% python3 -q
>>> import numpy as np
>>> import numpy.linalg as la
>>> np.set_printoptions(precision=2, suppress=True, linewidth=140, legacy="1.25")
>>> feats = np.array([[-8, 10, 8, -4],
...     [10, -12, -4, -3],
...     [8, -4, 2, -10],
...     [-4, -3, -10, -18]])
>>> rng = np.random.default_rng(5466)
>>> z = rng.permutation(4)
>>> z
array([2, 0, 1, 3])
>>> M2 = feats[z][:, z]
>>> np.trace(M2)
-36
>>> round(float(la.det(M2)), 2), round(la.det(feats[z]), 2)
(-8816.0, -8816.0)
>>> np.allclose(M2, feats)
False
>>> M2 = np.array([[-2, 0, -2], [-2, 2, 0], [2, -2, 0], [2, -2, 2]])
>>> np.einsum("ij,ij->i", feats, feats)
array([244, 269, 184, 449])
>>> np.einsum("ik,kj->ij", feats, M2)
array([[  4,  12,   8],
       [-10, -10, -26],
       [-24,   8, -36],
       [-42,  50, -28]])
>>> np.vstack([feats, M2.T]).shape
(7, 4)
>>> np.einsum("ik,kj->ji", feats, M2)
array([[  4, -10, -24, -42],
       [ 12, -10,   8,  50],
       [  8, -26, -36, -28]])
>>> M2.T @ feats.T
array([[  4, -10, -24, -42],
       [ 12, -10,   8,  50],
       [  8, -26, -36, -28]])
>>> la.matrix_rank(feats @ M2)
3
>>> m1 = np.load("block15.npy")
>>> m1
array([[  4,  -4,   0,  -9,   9,   0],
       [ -8,   8,   8,  18, -18, -18],
       [  4,  -4,   4,  -9,   9,  -9],
       [  4,  -4,   0,  -3,   3,   0],
       [ -8,   8,   8,   6,  -6,  -6],
       [  4,  -4,   4,  -3,   3,  -3]])
>>> Uu, sv, Vt = la.svd(m1)
>>> evecs = Vt[:(sv > 1e-8).sum()]
>>> x = m1[2] + 3 * m1[1] + rng.integers(2) * np.eye(6)[4]
>>> x
array([-20.,  20.,  28.,  45., -45., -63.])
>>> np.diag(evecs.T @ evecs)
array([0.5, 0.5, 1. , 0.5, 0.5, 1. ])
>>> np.allclose(m1 @ m1.T, m1.T @ m1)
False
>>> (m1 + m1.T) / 2
array([[  4. ,  -6. ,   2. ,  -2.5,   0.5,   2. ],
       [ -6. ,   8. ,   2. ,   7. ,  -5. , -11. ],
       [  2. ,   2. ,   4. ,  -4.5,   8.5,  -2.5],
       [ -2.5,   7. ,  -4.5,  -3. ,   4.5,  -1.5],
       [  0.5,  -5. ,   8.5,   4.5,  -6. ,  -1.5],
       [  2. , -11. ,  -2.5,  -1.5,  -1.5,  -3. ]])
>>> np.allclose(m1, m1.T)
False
>>> m1 @ m1
array([[ -60,   60,   40,  -27,   27,   18],
       [  80,  -80, -120,   36,  -36,  -54],
       [ -80,   80,   20,  -36,   36,    9],
       [  12,  -12,   -8,  -81,   81,   54],
       [ -16,   16,   24,  108, -108, -162],
       [  16,  -16,   -4, -108,  108,   27]])
>>> (m1 - m1.T) / 2
array([[  0. ,   2. ,  -2. ,  -6.5,   8.5,  -2. ],
       [ -2. ,   0. ,   6. ,  11. , -13. ,  -7. ],
       [  2. ,  -6. ,   0. ,  -4.5,   0.5,  -6.5],
       [  6.5, -11. ,   4.5,   0. ,  -1.5,   1.5],
       [ -8.5,  13. ,  -0.5,   1.5,   0. ,  -4.5],
       [  2. ,   7. ,   6.5,  -1.5,   4.5,   0. ]])
>>> r = la.matrix_rank(m1)
>>> r
4
>>> null = la.svd(m1)[2][r:].T
>>> null.shape
(6, 2)
>>> [int(la.matrix_rank(m1[:i])) for i in range(1, len(m1) + 1)]
[1, 2, 2, 3, 4, 4]
>>> X = np.loadtxt("arr.csv", delimiter=",")
>>> X
array([[-0.39,  0.92],
       [-0.92, -0.39]])
>>> M2 = X + rng.integers(-2, 3, (2, 1)) @ rng.integers(-2, 3, (1, 2))
>>> M2
array([[-2.39, -0.08],
       [ 1.08,  0.61]])
>>> np.abs(M2 - X).sum(axis=1)
array([3., 3.])
>>> P = np.triu(np.array([[0, 0], [0, 1]]), 1) + np.eye(2)
>>> M2 = P @ X @ la.inv(P)
>>> M2
array([[-0.39,  0.92],
       [-0.92, -0.39]])
>>> la.matrix_rank(M2)
2
>>> round(la.det(M2), 2)
1.0
>>> np.round(np.einsum("ij,ji->", M2, M2), 2)
-1.39
>>> x = np.array([-1, -3])
>>> round(la.norm(x), 2), round(la.norm(X @ x), 2)
(3.16, 3.16)
>>> 2 - la.matrix_rank(X - np.eye(2), tol=1e-8)
0
>>> la.inv(X)
array([[-0.39, -0.92],
       [ 0.92, -0.39]])
>>> round(la.det(X), 2)
1.0
>>> np.sort(np.abs(np.degrees(np.angle(la.eigvals(X)))))
array([113., 113.])
>>> Uu, sv, Vt = la.svd(X, full_matrices=False)
>>> np.allclose(Uu * sv @ Vt, X)
True
>>> Uu.shape, sv.shape, Vt.shape
((2, 2), (2,), (2, 2))
>>> np.round(Uu.T @ Uu, 2) + 0
array([[1., 0.],
       [0., 1.]])
>>> M2 = np.array([[1, -1, -1, -2, -3, 3, 0],
...     [-3, -1, 3, 0, 1, 3, 3],
...     [0, -2, -2, 2, -1, -3, -3],
...     [-2, 2, 2, -2, 2, 3, -1],
...     [2, -3, 3, -1, 0, 3, -3],
...     [2, 0, 3, 1, -1, 0, -3],
...     [-3, 1, -3, -3, 3, 0, 3]])
>>> data = np.triu(M2, 1)
>>> data
array([[ 0, -1, -1, -2, -3,  3,  0],
       [ 0,  0,  3,  0,  1,  3,  3],
       [ 0,  0,  0,  2, -1, -3, -3],
       [ 0,  0,  0,  0,  2,  3, -1],
       [ 0,  0,  0,  0,  0,  3, -3],
       [ 0,  0,  0,  0,  0,  0, -3],
       [ 0,  0,  0,  0,  0,  0,  0]])
>>> la.matrix_power(data, 4)
array([[  0,   0,   0,   0, -12, -21,  36],
       [  0,   0,   0,   0,   0,  36, -63],
       [  0,   0,   0,   0,   0,   0, -36],
       [  0,   0,   0,   0,   0,   0,   0],
       [  0,   0,   0,   0,   0,   0,   0],
       [  0,   0,   0,   0,   0,   0,   0],
       [  0,   0,   0,   0,   0,   0,   0]])
>>> np.trace(data)
0
>>> arr = np.loadtxt("run11.csv", delimiter=",")
>>> arr
array([[3., 0.],
       [0., 3.]])
>>> M2 = np.array([[-2, -8, 4], [6, 1, 1]])
>>> cent = np.kron(M2, arr)
>>> cent
array([[ -6.,  -0., -24.,  -0.,  12.,   0.],
       [ -0.,  -6.,  -0., -24.,   0.,  12.],
       [ 18.,   0.,   3.,   0.,   3.,   0.],
       [  0.,  18.,   0.,   3.,   0.,   3.]])
>>> la.matrix_rank(cent)
4
>>> x = np.array([-2, -2, 5, -3, -5, -1])
>>> h1 = np.maximum(cent @ x, 0)
>>> np.flatnonzero(h1 > 1e-9)
array([1])
>>> h1
array([ 0., 72.,  0.,  0.])
>>> np.maximum(cent @ (3 * x), 0)
array([  0., 216.,   0.,   0.])
>>> cent.T @ h1
array([    0.,  -432.,     0., -1728.,     0.,   864.])
>>> E = np.load("a.npy")
>>> E
array([[-1, -1, -1, -1],
       [-1, -2, -2, -2],
       [-1, -2, -3, -3],
       [-1, -2, -3, -4]])
>>> round(float(la.eigvalsh(E).min()), 2)
-8.29
>>> vals, evecs = la.eigh(E)
>>> vals
array([-8.29, -1.  , -0.43, -0.28])
>>> la.eigvalsh(E @ E)
array([ 0.08,  0.18,  1.  , 68.74])
>>> vals.sum(), np.trace(E)
(-10.0, -10)
>>> np.round(evecs.T @ E @ evecs, 2) + 0
array([[-8.29,  0.  ,  0.  ,  0.  ],
       [ 0.  , -1.  ,  0.  ,  0.  ],
       [ 0.  ,  0.  , -0.43,  0.  ],
       [ 0.  ,  0.  ,  0.  , -0.28]])
>>> z = rng.permutation(2)
>>> z
array([0, 1])
>>> M2 = arr[z][:, z]
>>> np.diag(M2)
array([3., 3.])
>>> np.trace(M2)
6.0
>>> round(float(la.det(M2)), 2), round(float(la.det(arr[z])), 2)
(9.0, 9.0)
>>> vals, evecs = la.eig(E)
>>> vals
array([-8.29, -1.  , -0.43, -0.28])
>>> np.sort(la.eigvals(E.T))
array([-8.29, -1.  , -0.43, -0.28])
>>> M2 = E + rng.integers(-2, 3, (4, 1)) @ rng.integers(-2, 3, (1, 4))
>>> M2
array([[-2, -3,  1,  1],
       [-2, -4,  0,  0],
       [-1, -2, -3, -3],
       [-1, -2, -3, -4]])
>>> M2 - E
array([[-1, -2,  2,  2],
       [-1, -2,  2,  2],
       [ 0,  0,  0,  0],
       [ 0,  0,  0,  0]])
>>> K = np.loadtxt("w.csv", delimiter=",")
>>> K
array([[ 1.,  1.,  1.,  0.],
       [-3.,  4.,  2., -1.],
       [-3.,  2.,  4.,  1.],
       [ 6., -3., -3.,  1.]])
>>> def softmax(z):
...     e = np.exp(z - z.max(axis=-1, keepdims=True))
...     return e / e.sum(axis=-1, keepdims=True)
... 
>>> softmax(K[0])
array([0.3 , 0.3 , 0.3 , 0.11])
>>> softmax(K[0] + -1)
array([0.3 , 0.3 , 0.3 , 0.11])
>>> softmax(K).sum(axis=1)
array([1., 1., 1., 1.])
>>> np.round(softmax(10 * K[0]), 2) + 0
array([0.33, 0.33, 0.33, 0.  ])
>>> S = K @ K.T / np.sqrt(4)
>>> np.round(softmax(S), 2) + 0
array([[0.31, 0.31, 0.31, 0.07],
       [0.  , 0.95, 0.05, 0.  ],
       [0.  , 0.05, 0.95, 0.  ],
       [0.  , 0.  , 0.  , 1.  ]])
>>> softmax(S)[0] @ K
array([-1.14,  1.96,  1.96,  0.07])
>>> Uu, sv, Vt = la.svd(K, full_matrices=False)
>>> np.allclose(Uu * sv @ Vt, K)
True
>>> np.cumsum(sv ** 2) / np.sum(sv ** 2)
array([0.89, 0.95, 1.  , 1.  ])
>>> np.round(Uu.T @ Uu, 2) + 0
array([[1., 0., 0., 0.],
       [0., 1., 0., 0.],
       [0., 0., 1., 0.],
       [0., 0., 0., 1.]])
>>> (sv > 1e-8).sum()
4
>>> np.abs(Vt[0])
array([0.7 , 0.5 , 0.5 , 0.07])
>>> np.round(Vt @ Vt.T, 2) + 0
array([[1., 0., 0., 0.],
       [0., 1., 0., 0.],
       [0., 0., 1., 0.],
       [0., 0., 0., 1.]])
>>> Uu.shape, sv.shape, Vt.shape
((4, 4), (4,), (4, 4))
>>> np.round(Uu.T @ K @ Vt.T, 2) + 0
array([[10.27,  0.  ,  0.  ,  0.  ],
       [ 0.  ,  2.63,  0.  ,  0.  ],
       [ 0.  ,  0.  ,  2.33,  0.  ],
       [ 0.  ,  0.  ,  0.  ,  0.38]])
>>> round(np.sqrt((sv ** 2).sum()), 2), np.round(la.norm(K), 2)
(10.86, 10.86)
